$ ipython --no-banner

In [1]: import numpy as np

In [2]: import numpy.linalg as la

In [3]: np.set_printoptions(suppress=True, linewidth=100)

In [4]: rd = lambda a: np.round(a, 2) + 0

In [5]: E = np.load("data.npy")

In [6]: print(E)
[[-0.52 -0.09 -0.73  1.08 -0.46  0.39  1.52 -1.19 -1.71]
 [ 0.17  0.07 -0.83  0.63 -0.2  -1.61 -1.79  1.05 -0.97]
 [-0.29  0.41 -0.26  2.16  1.07  0.27 -1.02  1.28 -0.36]
 [-0.43  1.05 -0.77  0.    0.16  0.61 -1.75  1.9  -0.22]
 [-1.16  0.51 -0.28  0.92 -0.47 -1.74 -0.92  1.35  0.74]
 [ 1.78  0.7  -0.73  0.43 -1.83  0.24 -0.44  0.59 -0.82]
 [-0.96 -0.55  0.84 -0.92  0.45 -1.12 -1.6   1.25 -0.8 ]
 [-0.42  2.05 -1.32 -0.67  0.54  1.01 -0.37 -0.28 -0.97]
 [-0.95 -0.4  -0.04  0.46 -0.11  0.86 -0.68 -2.49 -0.56]
 [-1.56 -0.42 -0.57 -0.25  1.26  1.12 -1.33  0.28 -1.15]
 [ 1.25  1.16  0.01 -0.93 -1.03  0.12 -1.44  0.06  1.44]
 [ 0.25  0.49  0.28 -2.17 -0.48 -1.05 -1.49 -0.44 -0.41]
 [ 0.02 -0.9  -0.39  0.05  1.19 -2.16  0.05 -1.   -0.97]
 [-1.25 -1.29 -0.43  1.71  1.23 -0.55 -0.1  -0.73  0.53]
 [-0.37  0.11  1.05 -0.99  1.31 -1.82  0.78 -0.95  0.5 ]
 [-1.78 -0.23 -0.47 -1.42 -1.55  0.6   0.47  0.15  0.73]
 [ 0.46 -0.8   0.66  0.63  1.51  0.73 -0.09  1.24  1.72]
 [-0.4  -1.91  0.38 -0.25  2.01 -0.51  0.61 -0.19  0.53]
 [-1.11 -0.86  1.78  1.2  -0.11 -0.18  1.39 -0.41  0.54]
 [ 1.08  0.67 -0.3  -0.14 -0.19  0.83 -0.69 -0.99  2.26]
 [-1.32 -0.55  0.59 -1.41  0.12  0.15 -0.68  0.07  2.02]
 [-1.22  1.94  0.8  -0.63  0.29 -1.53  0.31 -0.18 -0.41]
 [ 0.03 -0.09  1.15  0.75  0.73  1.37 -0.83  1.69 -1.07]
 [-0.92 -0.48 -1.34 -1.17  0.39 -0.36  1.71  0.07  1.24]
 [ 0.89 -1.22  1.    1.4   0.51  0.66  1.08  1.37 -0.14]
 [ 1.54  0.92 -0.4   0.84  0.69 -0.09  1.33 -1.56 -0.43]
 [ 0.98  0.99 -0.06  0.54  1.17  1.11  1.4  -0.54  1.38]
 [-0.26 -0.71  2.09 -0.45  1.1  -0.69 -1.4  -0.45 -0.05]
 [-0.88  0.66  0.98 -1.15  1.03 -0.75  1.85  0.41  0.52]
 [ 1.21 -2.29  0.79  0.68  0.57  0.04 -0.39 -0.81 -0.26]
 [-1.62 -0.17 -0.61  0.75 -1.83 -0.05  1.06  0.5   0.81]
 [-0.59 -1.86  0.28 -0.95  0.33  1.43  0.39 -1.28 -0.51]
 [ 0.53 -2.   -0.55  1.18  0.94 -0.61  0.69 -0.38 -1.08]
 [-0.6   0.47 -1.32 -1.88  0.29  0.14  1.35  0.26  1.06]
 [ 0.96  0.43  0.25 -0.87  1.56 -1.38 -0.96 -0.46 -1.27]
 [ 0.51  0.98  0.2   0.18  0.18 -2.18  1.31 -0.85  0.69]
 [ 0.67 -1.47 -1.54 -0.49  0.   -0.16 -0.83 -0.86  1.53]
 [ 0.07  0.04 -1.79  1.17  0.15 -1.08 -1.03  1.43  0.34]
 [-1.51 -1.01  0.16 -0.57 -1.31 -1.29  1.22  0.68 -0.17]
 [ 0.14  0.49  0.51  0.5  -2.37  0.8  -0.22 -0.83  1.12]
 [-0.1   1.79 -0.63 -0.34 -1.75  0.31 -1.16 -0.42  0.77]
 [-0.24 -1.45  0.03  0.34 -1.04  1.72  0.71  0.79  1.24]
 [ 0.11  0.66 -1.61  0.43  1.31  0.6   1.24 -0.79  1.24]
 [-0.09  0.95  0.29 -1.65 -1.88 -0.07  0.15 -0.55  1.2 ]
 [-2.67 -0.47  0.62  0.02  0.21 -0.46 -0.81 -0.36 -0.5 ]]

In [7]: z = E[:, 1] > np.median(E[:, 1])

In [8]: u = E[z].mean(axis=0) - E[~z].mean(axis=0)

In [9]: print(((E - E.mean(axis=0)) @ u > 0).astype(int))
[0 1 1 1 1 1 0 1 0 0 1 1 0 0 1 0 0 0 0 1 0 1 0 0 0 1 1 0 1 0 0 0 0 1 1 1 0 1 0 1 1 0 1 1 0]

In [10]: print(np.argsort(-np.abs(u).round(6), kind="stable"))
[1 0 2 5 4 3 6 8 7]

In [11]: print(rd(u))
[ 0.75  1.72 -0.43 -0.27 -0.29 -0.37 -0.26  0.07  0.25]

In [12]: data = np.load("test14.npy")

In [13]: print(data)
[[ 0.1  1.6  1.8 -0.8  1.1 -0.3 -1.1  0.1 -1.2 -0.7  0. ]
 [ 1.1  0.2 -1.8 -1.2 -2.1 -1.2  1.2 -1.4  1.9  0.5 -0.2]
 [ 0.8 -1.   1.4  0.5 -0.4 -0.3 -2.   0.6  1.4  0.7 -0.2]
 [ 1.1  0.  -2.6 -1.1  0.7 -0.3 -0.1 -0.1  0.3 -0.5 -0.1]
 [ 1.3  0.1 -1.5 -1.1  0.9  0.6 -0.8 -0.2 -0.1 -0.2 -0.1]
 [-1.2  0.9  0.   0.3  0.  -0.9  0.9  1.   0.5  0.2  0.3]
 [ 0.5  0.2  0.7 -0.3  0.8  0.8 -2.1  0.1 -0.2  0.7  1.7]
 [ 1.6  0.9  0.  -0.5  2.3 -0.4 -0.9 -1.5 -1.1  0.3 -1.5]
 [-0.2 -0.6  1.7  1.3  0.  -0.2  0.1  0.6  0.8 -0.8  1.4]
 [ 1.7 -0.7  0.  -0.2  0.2  0.5  0.5  0.7  0.3  0.6  0.6]
 [ 0.6  0.9 -0.7 -0.1 -1.1  0.5 -0.4  1.2  0.7 -1.   1.8]
 [-0.1  0.2 -1.4  0.3 -0.8 -1.1  2.3  0.  -0.1 -0.9 -1.3]]

In [14]: Q, vecs = la.qr(data[:, :4])[0], la.qr(data[:, 4:])[0]

In [15]: s = la.svd(Q.T @ vecs, compute_uv=False)

In [16]: print(rd(np.degrees(np.arccos(s.clip(0, 1)))))
[22.3  38.48 54.71 61.61]

In [17]: print(rd(s))
[0.93 0.78 0.58 0.48]

In [18]: x = np.array([0, 2, 0, 0, 2, 1, 2, 0, 0, 1, 2])

In [19]: y = data @ x

In [20]: print(rd(la.pinv(data) @ data))
[[1. 0. 0. 0. 0. 0. 0. 0. 0. 0. 0.]
 [0. 1. 0. 0. 0. 0. 0. 0. 0. 0. 0.]
 [0. 0. 1. 0. 0. 0. 0. 0. 0. 0. 0.]
 [0. 0. 0. 1. 0. 0. 0. 0. 0. 0. 0.]
 [0. 0. 0. 0. 1. 0. 0. 0. 0. 0. 0.]
 [0. 0. 0. 0. 0. 1. 0. 0. 0. 0. 0.]
 [0. 0. 0. 0. 0. 0. 1. 0. 0. 0. 0.]
 [0. 0. 0. 0. 0. 0. 0. 1. 0. 0. 0.]
 [0. 0. 0. 0. 0. 0. 0. 0. 1. 0. 0.]
 [0. 0. 0. 0. 0. 0. 0. 0. 0. 1. 0.]
 [0. 0. 0. 0. 0. 0. 0. 0. 0. 0. 1.]]

In [21]: print(rd(la.lstsq(data, y)[0]))
[0. 2. 0. 0. 2. 1. 2. 0. 0. 1. 2.]

In [22]: rng = np.random.default_rng(6809)

In [23]: y = y + 0.1 * rng.normal(size=12)

In [24]: print(rd(y))
[ 2.16 -2.52 -6.73  0.12  0.63  3.46  2.83  1.54  0.88  2.21  2.06 -1.28]

In [25]: b, *_ = la.lstsq(data, y)

In [26]: print([round(float(la.norm(la.solve(data.T @ data + lam * np.eye(11), data.T @ y))), 2) for lam in (0, 1, 10, 100)])
[4.27, 3.18, 1.39, 0.27]

In [27]: print(b.round())
[ 0.  2. -0.  0.  2.  1.  2. -0.  0.  1.  2.]

In [28]: print(rd(b))
[ 0.02  2.09 -0.02  0.13  1.98  1.07  1.95 -0.06  0.05  0.99  2.01]

In [29]: Q, r_ = la.qr(data)

In [30]: print(rd(Q))
[[-0.03  0.61 -0.46  0.33  0.11 -0.18  0.15  0.28  0.25  0.31  0.04]
 [-0.31  0.09  0.28  0.22  0.66 -0.37  0.04 -0.26 -0.33 -0.01  0.1 ]
 [-0.23 -0.37 -0.36 -0.04  0.22 -0.3  -0.58  0.25  0.23 -0.14 -0.24]
 [-0.31  0.01  0.46  0.09 -0.31 -0.17 -0.28  0.38  0.01  0.29  0.32]
 [-0.37  0.05  0.19  0.18 -0.22  0.21 -0.04  0.13 -0.18  0.25 -0.44]
 [ 0.34  0.33  0.1  -0.17 -0.05 -0.26 -0.11  0.49 -0.48 -0.4  -0.1 ]
 [-0.14  0.08 -0.21  0.13 -0.07  0.28 -0.3  -0.06 -0.09 -0.28  0.71]
 [-0.46  0.36 -0.2  -0.34 -0.4  -0.28 -0.04 -0.43 -0.08 -0.19 -0.12]
 [ 0.06 -0.23 -0.34 -0.43  0.01 -0.15  0.05  0.03 -0.45  0.6   0.22]
 [-0.48 -0.25 -0.16 -0.09  0.05  0.11  0.61  0.43 -0.06 -0.3   0.08]
 [-0.17  0.35  0.06 -0.47  0.42  0.56 -0.24  0.12  0.02  0.09 -0.1 ]
 [ 0.03  0.07  0.31 -0.47  0.08 -0.3   0.16  0.06  0.54  0.01  0.21]]

In [31]: print(rd(Q @ r_))
[[ 0.1  1.6  1.8 -0.8  1.1 -0.3 -1.1  0.1 -1.2 -0.7  0. ]
 [ 1.1  0.2 -1.8 -1.2 -2.1 -1.2  1.2 -1.4  1.9  0.5 -0.2]
 [ 0.8 -1.   1.4  0.5 -0.4 -0.3 -2.   0.6  1.4  0.7 -0.2]
 [ 1.1  0.  -2.6 -1.1  0.7 -0.3 -0.1 -0.1  0.3 -0.5 -0.1]
 [ 1.3  0.1 -1.5 -1.1  0.9  0.6 -0.8 -0.2 -0.1 -0.2 -0.1]
 [-1.2  0.9  0.   0.3  0.  -0.9  0.9  1.   0.5  0.2  0.3]
 [ 0.5  0.2  0.7 -0.3  0.8  0.8 -2.1  0.1 -0.2  0.7  1.7]
 [ 1.6  0.9  0.  -0.5  2.3 -0.4 -0.9 -1.5 -1.1  0.3 -1.5]
 [-0.2 -0.6  1.7  1.3  0.  -0.2  0.1  0.6  0.8 -0.8  1.4]
 [ 1.7 -0.7  0.  -0.2  0.2  0.5  0.5  0.7  0.3  0.6  0.6]
 [ 0.6  0.9 -0.7 -0.1 -1.1  0.5 -0.4  1.2  0.7 -1.   1.8]
 [-0.1  0.2 -1.4  0.3 -0.8 -1.1  2.3  0.  -0.1 -0.9 -1.3]]

In [32]: def softmax(z):
    ...:     e = np.exp(z - z.max(axis=-1, keepdims=True))
    ...:     return e / e.sum(axis=-1, keepdims=True)
    ...: 

In [33]: print(rd(softmax(data[3] + 2)))
[0.25 0.08 0.01 0.03 0.17 0.06 0.08 0.08 0.11 0.05 0.08]

In [34]: print(rd(softmax(data[3])))
[0.25 0.08 0.01 0.03 0.17 0.06 0.08 0.08 0.11 0.05 0.08]

In [35]: S = data @ data.T / np.sqrt(11)

In [36]: print(rd(softmax(S)[3] @ data))
[ 1.05  0.15 -1.72 -0.87  0.26 -0.25  0.01 -0.29  0.35 -0.22 -0.14]

In [37]: print(rd(softmax(S)))
[[0.6  0.   0.02 0.01 0.03 0.02 0.09 0.16 0.03 0.01 0.02 0.01]
 [0.   0.93 0.   0.02 0.01 0.   0.   0.   0.   0.   0.01 0.03]
 [0.03 0.02 0.65 0.01 0.02 0.01 0.1  0.02 0.08 0.04 0.03 0.  ]
 [0.01 0.14 0.01 0.43 0.18 0.01 0.02 0.07 0.   0.03 0.04 0.06]
 [0.03 0.05 0.02 0.26 0.25 0.01 0.06 0.17 0.01 0.06 0.05 0.02]
 [0.06 0.07 0.04 0.04 0.02 0.33 0.03 0.02 0.11 0.04 0.09 0.15]
 [0.1  0.   0.1  0.02 0.05 0.01 0.51 0.05 0.05 0.04 0.06 0.  ]
 [0.05 0.   0.01 0.02 0.04 0.   0.01 0.84 0.   0.01 0.   0.  ]
 [0.05 0.01 0.13 0.01 0.01 0.06 0.07 0.01 0.52 0.05 0.08 0.02]
 [0.03 0.08 0.09 0.09 0.1  0.03 0.09 0.05 0.07 0.25 0.09 0.04]
 [0.03 0.06 0.03 0.06 0.05 0.04 0.07 0.   0.06 0.05 0.52 0.02]
 [0.   0.18 0.   0.05 0.01 0.04 0.   0.01 0.01 0.01 0.01 0.66]]

In [38]: X = np.load("m.npy")

In [39]: print(X)
[[0 0 0 0 0 0 0 0 0 0 0 0 0 0]
 [0 3 0 0 0 0 0 0 0 0 0 0 0 0]
 [0 0 1 0 0 0 0 0 0 0 0 0 0 0]
 [0 0 0 1 0 0 0 0 0 0 0 0 0 0]
 [0 0 0 0 3 0 0 0 0 0 0 0 0 0]
 [0 0 0 0 0 2 0 0 0 0 0 0 0 0]
 [0 0 0 0 0 0 1 0 0 0 0 0 0 0]
 [0 0 0 0 0 0 0 1 0 0 0 0 0 0]
 [0 0 0 0 0 0 0 0 0 0 0 0 0 0]
 [0 0 0 0 0 0 0 0 0 0 0 0 0 0]
 [0 0 0 0 0 0 0 0 0 0 2 0 0 0]
 [0 0 0 0 0 0 0 0 0 0 0 2 0 0]
 [0 0 0 0 0 0 0 0 0 0 0 0 2 0]
 [0 0 0 0 0 0 0 0 0 0 0 0 0 2]]

In [40]: # splits into 14 blocks

In [41]: w1 = np.array([[-5, -2],
    ...:     [-5, -8],
    ...:     [5, 2],
    ...:     [-3, -5],
    ...:     [0, -4],
    ...:     [7, -8],
    ...:     [-2, 4],
    ...:     [-7, -1],
    ...:     [9, -7],
    ...:     [5, -1],
    ...:     [-5, -8],
    ...:     [-5, -8],
    ...:     [-4, 6],
    ...:     [8, -7]])

In [42]: b = np.array([-8, -6])

In [43]: H = np.maximum(X @ w1 + b, 0)

In [44]: print(rd((H > 0).mean(axis=0)))
[0.14 0.07]

In [45]: print(la.matrix_rank(H))
2

In [46]: C = np.array([[5, 0, 3], [2, 0, 0]])

In [47]: print(H @ C)
[[ 0  0  0]
 [ 0  0  0]
 [ 0  0  0]
 [ 0  0  0]
 [ 0  0  0]
 [30  0 18]
 [ 0  0  0]
 [ 0  0  0]
 [ 0  0  0]
 [ 0  0  0]
 [ 0  0  0]
 [ 0  0  0]
 [12  0  0]
 [40  0 24]]

In [48]: print((H @ C).round(6).argmax(axis=1))
[0 0 0 0 0 0 0 0 0 0 0 0 0 0]

In [49]: z = rng.permutation(14)

In [50]: print(z)
[ 8  1 13 10  2  4  3  7 12  0 11  6  9  5]

In [51]: other = X[z][:, z]

In [52]: print(np.trace(other))
20

In [53]: M = np.array([[0, 2, 0, 1, 0, 2, 1, 0, 2, 2, 1, 1, 0, 0],
    ...:     [1, 1, 2, 0, 2, 2, 0, 1, 1, 1, 2, 0, 1, 0],
    ...:     [0, 2, 2, 2, 2, 1, 0, 2, 2, 2, 2, 2, 0, 2],
    ...:     [0, 1, 0, 1, 1, 0, 2, 1, 1, 0, 2, 0, 1, 1],
    ...:     [2, 0, 2, 1, 2, 1, 2, 2, 2, 0, 0, 1, 1, 2],
    ...:     [0, 1, 0, 1, 1, 2, 1, 2, 1, 2, 0, 1, 1, 1],
    ...:     [0, 0, 2, 1, 1, 1, 1, 1, 2, 0, 0, 0, 1, 0],
    ...:     [2, 2, 0, 1, 0, 2, 0, 1, 1, 2, 2, 1, 2, 1]])

In [54]: M[:, 6] = 3 * M[:, 13]

In [55]: print(M)
[[0 2 0 1 0 2 0 0 2 2 1 1 0 0]
 [1 1 2 0 2 2 0 1 1 1 2 0 1 0]
 [0 2 2 2 2 1 6 2 2 2 2 2 0 2]
 [0 1 0 1 1 0 3 1 1 0 2 0 1 1]
 [2 0 2 1 2 1 6 2 2 0 0 1 1 2]
 [0 1 0 1 1 2 3 2 1 2 0 1 1 1]
 [0 0 2 1 1 1 0 1 2 0 0 0 1 0]
 [2 2 0 1 0 2 3 1 1 2 2 1 2 1]]

In [56]: t3 = np.stack([M, 3 * M, M[::-1]])

In [57]: print(rd(la.norm(t3, axis=(1, 2))))
[16.76 50.29 16.76]

In [58]: print(t3.sum(axis=0))
[[ 2 10  0  5  0 10  3  1  9 10  6  5  2  1]
 [ 4  4 10  1  9  9  0  5  6  4  8  0  5  0]
 [ 0  9  8  9  9  6 27 10  9 10  8  9  1  9]
 [ 2  4  2  5  6  1 18  6  6  0  8  1  5  6]
 [ 8  1  8  5  9  4 27  9  9  0  2  4  5  9]
 [ 0  6  2  6  6  9 18 10  6 10  2  6  4  6]
 [ 1  1 10  4  6  6  0  5  9  1  2  0  5  0]
 [ 8 10  0  5  0 10 12  4  6 10  9  5  8  4]]

In [59]: print(t3.shape)
(3, 8, 14)

In [60]: print(np.einsum("bij,cij->bc", t3, t3))
[[ 281  843  196]
 [ 843 2529  588]
 [ 196  588  281]]

In [61]: print(la.matrix_rank(t3))
[8 8 8]

In [62]: print(M.reshape(2, -1))
[[0 2 0 1 0 2 0 0 2 2 1 1 0 0 1 1 2 0 2 2 0 1 1 1 2 0 1 0 0 2 2 2 2 1 6 2 2 2 2 2 0 2 0 1 0 1 1 0
  3 1 1 0 2 0 1 1]
 [2 0 2 1 2 1 6 2 2 0 0 1 1 2 0 1 0 1 1 2 3 2 1 2 0 1 1 1 0 0 2 1 1 1 0 1 2 0 0 0 1 0 2 2 0 1 0 2
  3 1 1 2 2 1 2 1]]

In [63]: print(M.ravel(order="F"))
[0 1 0 0 2 0 0 2 2 1 2 1 0 1 0 2 0 2 2 0 2 0 2 0 1 0 2 1 1 1 1 1 0 2 2 1 2 1 1 0 2 2 1 0 1 2 1 2 0
 0 6 3 6 3 0 3 0 1 2 1 2 2 1 1 2 1 2 1 2 1 2 1 2 1 2 0 0 2 0 2 1 2 2 2 0 0 0 2 1 0 2 0 1 1 0 1 0 1
 0 1 1 1 1 2 0 0 2 1 2 1 0 1]

In [64]: t3 = M.reshape(8, 2, -1)

In [65]: print(t3.transpose(1, 0, 2))
[[[0 2 0 1 0 2 0]
  [1 1 2 0 2 2 0]
  [0 2 2 2 2 1 6]
  [0 1 0 1 1 0 3]
  [2 0 2 1 2 1 6]
  [0 1 0 1 1 2 3]
  [0 0 2 1 1 1 0]
  [2 2 0 1 0 2 3]]

 [[0 2 2 1 1 0 0]
  [1 1 1 2 0 1 0]
  [2 2 2 2 2 0 2]
  [1 1 0 2 0 1 1]
  [2 2 0 0 1 1 2]
  [2 1 2 0 1 1 1]
  [1 2 0 0 0 1 0]
  [1 1 2 2 1 2 1]]]

In [66]: print(t3[:, 0])
[[0 2 0 1 0 2 0]
 [1 1 2 0 2 2 0]
 [0 2 2 2 2 1 6]
 [0 1 0 1 1 0 3]
 [2 0 2 1 2 1 6]
 [0 1 0 1 1 2 3]
 [0 0 2 1 1 1 0]
 [2 2 0 1 0 2 3]]

In [67]: print(np.einsum("ihd,jhd->hij", t3, t3).shape)
(2, 8, 8)

In [68]: print(np.swapaxes(t3, 1, 2)[7])
[[2 1]
 [2 1]
 [0 2]
 [1 2]
 [0 1]
 [2 2]
 [3 1]]
